% ipython --no-banner

In [1]: import numpy as np

In [2]: np.set_printoptions(precision=1, suppress=True, linewidth=100)

In [3]: O, _ = np.linalg.qr(np.array([[0.2, -0.7, 0.3],
   ...:     [-0.1, -0.9, 0.0],
   ...:     [-1.2, 0.4, 0.4],
   ...:     [-0.1, 1.3, 0.9]]))

In [4]: M = O @ O.T

In [5]: print(M.round(1) + 0)
[[ 0.7  0.4 -0.1  0.2]
 [ 0.4  0.4  0.1 -0.2]
 [-0.1  0.1  1.   0. ]
 [ 0.2 -0.2  0.   0.9]]

In [6]: evals, V = np.linalg.eigh(M)

In [7]: vec = np.array([-3, -7, -9, 5])

In [8]: print(np.round(V * np.maximum(evals, 0) @ V.T, 1) + 0)
[[ 0.7  0.4 -0.1  0.2]
 [ 0.4  0.4  0.1 -0.2]
 [-0.1  0.1  1.   0. ]
 [ 0.2 -0.2  0.   0.9]]

In [9]: print(round(float(vec @ M @ vec / (vec @ vec)), 1), np.round(evals[0], 1), round(float(evals[-1]), 1))
1.0 0.0 1.0

In [10]: left, sig, Vh = np.linalg.svd(M)

In [11]: print(np.argmax(sig[:-1] / (sig[1:] + 1e-6)) + 1)
3

In [12]: print(sig.round(1) + 0)
[1. 1. 1. 0.]

In [13]: A2 = left[:, :3] @ np.diag(sig[:3]) @ Vh[:3]

In [14]: print(np.linalg.matrix_rank(A2))
3

In [15]: print(np.linalg.matrix_rank(M, rtol=0.05))
3

In [16]: print(round(float(np.abs(M - A2).max()), 1))
0.0

In [17]: rank = np.linalg.matrix_rank(M)

In [18]: print(rank)
3

In [19]: null = np.linalg.svd(M)[2][rank:].T

In [20]: print(null[:, 0] / null[np.abs(null[:, 0]).round(6).argmax(), 0])
[-0.8  1.  -0.2  0.4]

In [21]: print(np.abs(np.diag(np.linalg.qr(M)[1])) > 1e-9)
[ True  True  True False]

In [22]: print(np.round(M @ np.linalg.pinv(M) @ M, 1) + 0)
[[ 0.7  0.4 -0.1  0.2]
 [ 0.4  0.4  0.1 -0.2]
 [-0.1  0.1  1.   0. ]
 [ 0.2 -0.2  0.   0.9]]

In [23]: print(np.allclose(M[:-1].T @ np.linalg.lstsq(M[:-1].T, M[-1])[0], M[-1]))
True

In [24]: print(np.linalg.matrix_rank(M, rtol=0.1))
3

In [25]: print(np.argsort(-np.linalg.norm(M, axis=0).round(6), kind="stable")[:3])
[2 3 0]

In [26]: print(np.linalg.cond(M) > 100)
True

In [27]: A2 = np.array([[2, -1, 1], [2, 1, 0], [1, -1, 1]])

In [28]: C = np.array([[-4]])

In [29]: arr = np.block([[A2, np.array([[1], [2], [1]])], [np.zeros((1, 3)), C]])

In [30]: print(arr)
[[ 2. -1.  1.  1.]
 [ 2.  1.  0.  2.]
 [ 1. -1.  1.  1.]
 [ 0.  0.  0. -4.]]

In [31]: A2 = arr / np.linalg.norm(arr, axis=1, keepdims=True)

In [32]: cov = A2 @ A2.T

In [33]: print((np.abs(cov) > 0.9).astype(int))
[[1 0 1 0]
 [0 1 0 0]
 [1 0 1 0]
 [0 0 0 1]]

In [34]: print(cov)
[[ 1.   0.6  0.9 -0.4]
 [ 0.6  1.   0.5 -0.7]
 [ 0.9  0.5  1.  -0.5]
 [-0.4 -0.7 -0.5  1. ]]

In [35]: print(np.argwhere(np.triu(np.abs(cov) > 0.95, 1)))
[]

In [36]: print(cov[0])
[ 1.   0.6  0.9 -0.4]

In [37]: print(np.round(np.degrees(np.arccos(np.clip(cov[0, 3], -1, 1))), 1))
112.2

In [38]: vec = np.array([0, 1, 3, 3])

In [39]: rhs = arr @ vec

In [40]: print(rhs)
[  5.   7.   5. -12.]

In [41]: print(np.linalg.solve(arr.T, arr[1]))
[0. 1. 0. 0.]

In [42]: print(np.kron(np.eye(2, dtype=int), arr))
[[ 2. -1.  1.  1.  0. -0.  0.  0.]
 [ 2.  1.  0.  2.  0.  0.  0.  0.]
 [ 1. -1.  1.  1.  0. -0.  0.  0.]
 [ 0.  0.  0. -4.  0.  0.  0. -0.]
 [ 0. -0.  0.  0.  2. -1.  1.  1.]
 [ 0.  0.  0.  0.  2.  1.  0.  2.]
 [ 0. -0.  0.  0.  1. -1.  1.  1.]
 [ 0.  0.  0. -0.  0.  0.  0. -4.]]

In [43]: print(np.poly(arr))
[  1.   0. -10.  23.  -4.]

In [44]: print(round(np.linalg.det(2 * arr), 1), round(np.linalg.det(arr), 1))
-64.0 -4.0

In [45]: print(np.einsum("ij,ji->", arr, arr))
20.0

In [46]: print(np.linalg.eigvals(arr))
[ 1.9+1.3j  1.9-1.3j  0.2+0.j  -4. +0.j ]

In [47]: print(np.einsum("ii->", arr))
0.0

In [48]: print(np.round(np.linalg.det(arr[::-1]), 1))
-4.0

In [49]: J = np.load("a.npy")

In [50]: print(J)
[[2 3]
 [8 9]]

In [51]: # row 1 is much longer than the rest

In [52]: rng = np.random.default_rng(182508)

In [53]: z = rng.permutation(2)

In [54]: print(z)
[1 0]

In [55]: A2 = J[z][:, z]

In [56]: print(np.allclose(A2, J))
False

In [57]: print(A2)
[[9 8]
 [3 2]]

In [58]: print(round(np.linalg.det(A2), 1), round(float(np.linalg.det(J[z])), 1))
-6.0 6.0

In [59]: print(np.trace(A2))
11

In [60]: vec = np.array([3, 2])

In [61]: rhs = J @ vec

In [62]: print(rhs)
[12 42]

In [63]: print(np.round(np.linalg.solve(J.T, J[0]), 1) + 0)
[1. 0.]

In [64]: print(np.linalg.solve(J, 5 * rhs))
[15. 10.]

In [65]: O, V = np.linalg.qr(J[:, :1])[0], np.linalg.qr(J[:, 1:])[0]

In [66]: sig = np.linalg.svd(O.T @ V, compute_uv=False)

In [67]: print(np.round(np.linalg.norm(O @ O.T - V @ V.T, 2), 1))
0.1

In [68]: print([round(float(x), 1) for x in np.linalg.svd(J, compute_uv=False)[:3]])
[12.6, 0.5]

In [69]: print(round(np.log10(np.linalg.cond(J))))
1

In [70]: print(np.linalg.matrix_rank(J, rtol=0.1))
1

In [71]: feats = np.load("out18.npy")

In [72]: print(feats)
[[3 3 3]
 [3 6 6]
 [3 6 9]]

In [73]: A2 = arr + rng.integers(-2, 3, (4, 3)) @ rng.integers(-2, 3, (3, 4))

In [74]: print(A2)
[[ 3. -1.  0.  3.]
 [ 4.  0. -3.  3.]
 [-1. -1.  4. -3.]
 [-1.  0.  3. -6.]]

In [75]: print(np.round(np.linalg.svd(A2 - arr, compute_uv=False), 1) + 0)
[7.7 2.1 0.9 0. ]

In [76]: u = np.array([-2, -1, 2])

In [77]: print(np.array([np.convolve(row, u, "same") for row in A2]))
[[-1.  7. -8. -3.]
 [-4. 14. -3. -9.]
 [ 3. -9.  0. 11.]
 [ 1. -8.  9. 12.]]

In [78]: O = feats.astype(float).copy()

In [79]: for j in range(3):
    ...:     O[:, j] -= O[:, :j] @ (O[:, :j].T @ O[:, j])
    ...:     O[:, j] /= np.linalg.norm(O[:, j])
    ...: 

In [80]: print(O.round(1) + 0)
[[ 0.6 -0.8  0. ]
 [ 0.6  0.4 -0.7]
 [ 0.6  0.4  0.7]]

In [81]: print(np.round(O.T @ feats, 1) + 0)
[[ 5.2  8.7 10.4]
 [ 0.   2.4  3.7]
 [ 0.   0.   2.1]]

In [82]: evals, V = np.linalg.eigh(feats)

In [83]: vec = np.array([4, 9, 4])

In [84]: print(np.abs(feats).sum(axis=1).max(), round(float(np.abs(evals).max()), 1))
18 15.1

In [85]: print(V * np.sqrt(evals) @ V.T)
[[1.5 0.7 0.5]
 [0.7 2.  1.2]
 [0.5 1.2 2.7]]

In [86]: vec = np.array([0, 2, 0])

In [87]: rhs = feats @ vec

In [88]: print(rhs)
[ 6 12 12]

In [89]: print(np.linalg.solve(feats, rhs + feats[:, 0]))
[1. 2. 0.]

In [90]: X = np.load("m.npy")

In [91]: print(X)
[[-1. -6.  1.]
 [-1.  4. -1.]
 [ 2.  8.  0.]]

In [92]: # column 1 is much longer than the rest

In [93]: left, sig, Vh = np.linalg.svd(M, full_matrices=False)

In [94]: print(np.allclose(left * sig @ Vh, M))
True

In [95]: print((sig > 1e-8).sum())
3

In [96]: print(np.round(left.T @ M @ Vh.T, 1) + 0)
[[1. 0. 0. 0.]
 [0. 1. 0. 0.]
 [0. 0. 1. 0.]
 [0. 0. 0. 0.]]

In [97]: print(np.round(sig / sig[0], 1) + 0)
[1. 1. 1. 0.]

In [98]: O, Rm = np.linalg.qr(X)

In [99]: print(np.abs(np.diag(Rm)))
[2.4 7.9 0.6]

In [100]: print(np.round(abs(Rm[0, 0]), 1), np.round(np.linalg.norm(X[:, 0]), 1))
2.4 2.4

In [101]: print(O.shape, Rm.shape)
(3, 3) (3, 3)

In [102]: print(np.round(O @ Rm, 1) + 0)
[[-1. -6.  1.]
 [-1.  4. -1.]
 [ 2.  8.  0.]]

In [103]: print(O)
[[-0.4  0.4  0.8]
 [-0.4 -0.9  0.2]
 [ 0.8 -0.3  0.5]]

In [104]: mat = np.loadtxt("arr.csv", delimiter=",")

In [105]: print(mat)
[[0. 1. 0. 0.]
 [1. 0. 0. 1.]
 [0. 0. 0. 1.]
 [0. 1. 1. 0.]]

In [106]: print(np.trace(mat @ mat @ mat) // 6)
0.0

In [107]: L = np.diag(mat.sum(axis=1)) - mat

In [108]: print(L)
[[ 1. -1.  0.  0.]
 [-1.  2.  0. -1.]
 [ 0.  0.  1. -1.]
 [ 0. -1. -1.  2.]]

In [109]: print(np.round(np.linalg.eigvalsh(L), 1) + 0)
[0.  0.6 2.  3.4]

In [110]: print(np.linalg.matrix_rank(L))
3

In [111]: print([round(float(np.linalg.det(mat[:i, :i])), 2) + 0 for i in range(1, 5)])
[0.0, -1.0, 0.0, 1.0]
